$ ipython --no-banner

In [1]: import numpy as np

In [2]: np.set_printoptions(precision=3, suppress=True, linewidth=200)

In [3]: rd = lambda a: np.round(a, 3) + 0

In [4]: W0 = np.load("x.npy")

In [5]: W0
Out[5]: 
array([[ 1.128, -1.733, -3.503],
       [-1.188,  1.661,  2.761],
       [ 3.669,  0.324, -0.505],
       [ 2.465, -1.444, -4.299],
       [-0.249,  2.303,  2.018],
       [ 0.964, -2.038, -6.251],
       [ 3.094,  0.678, -2.3  ],
       [ 0.593,  2.919,  1.675],
       [-1.106,  1.152,  1.264],
       [-2.546,  0.68 ,  1.595],
       [ 1.62 ,  0.336, -0.7  ],
       [-2.324,  1.84 ,  2.12 ],
       [-0.434, -3.079, -2.177],
       [ 0.795,  1.66 ,  1.348],
       [-1.167,  1.984,  1.066],
       [-1.308,  1.927,  0.543],
       [-2.14 ,  0.335,  1.705],
       [ 2.964,  0.304, -0.337],
       [-0.874,  2.558,  2.029],
       [ 2.75 , -0.478,  0.124],
       [ 0.442, -1.944, -5.783],
       [ 2.624, -1.763, -3.968],
       [ 1.324, -3.251, -5.881]])

In [6]: proj = W0 @ np.linalg.solve(W0.T @ W0, W0.T)

In [7]: rd(np.linalg.eigvalsh(proj))
Out[7]: array([0., 0., 0., 0., 0., 0., 0., 0., 0., 0., 0., 0., 0., 0., 0., 0., 0., 0., 0., 0., 1., 1., 1.])

In [8]: print(np.allclose(proj @ proj, proj))
True

In [9]: rd(proj @ W0[:, 1])
Out[9]: array([-1.733,  1.661,  0.324, -1.444,  2.303, -2.038,  0.678,  2.919,  1.152,  0.68 ,  0.336,  1.84 , -3.079,  1.66 ,  1.984,  1.927,  0.335,  0.304,  2.558, -0.478, -1.944, -1.763, -3.251])

In [10]: rd(np.trace(proj))
Out[10]: np.float64(3.0)

In [11]: A2 = np.array([[3, 2], [1, 1], [3, 2]])

In [12]: np.vstack([W0, A2.T]).shape
Out[12]: (25, 3)

In [13]: np.linalg.matrix_rank(np.vstack([W0, A2.T]))
Out[13]: np.int64(3)

In [14]: z = W0[:, 2] > np.median(W0[:, 2])

In [15]: r0 = W0[z].mean(axis=0) - W0[~z].mean(axis=0)

In [16]: z.astype(int)
Out[16]: array([0, 1, 0, 0, 1, 0, 0, 1, 1, 1, 0, 1, 0, 1, 1, 1, 1, 0, 1, 0, 0, 0, 0])

In [17]: rd(r0)
Out[17]: array([-2.931,  2.903,  4.613])
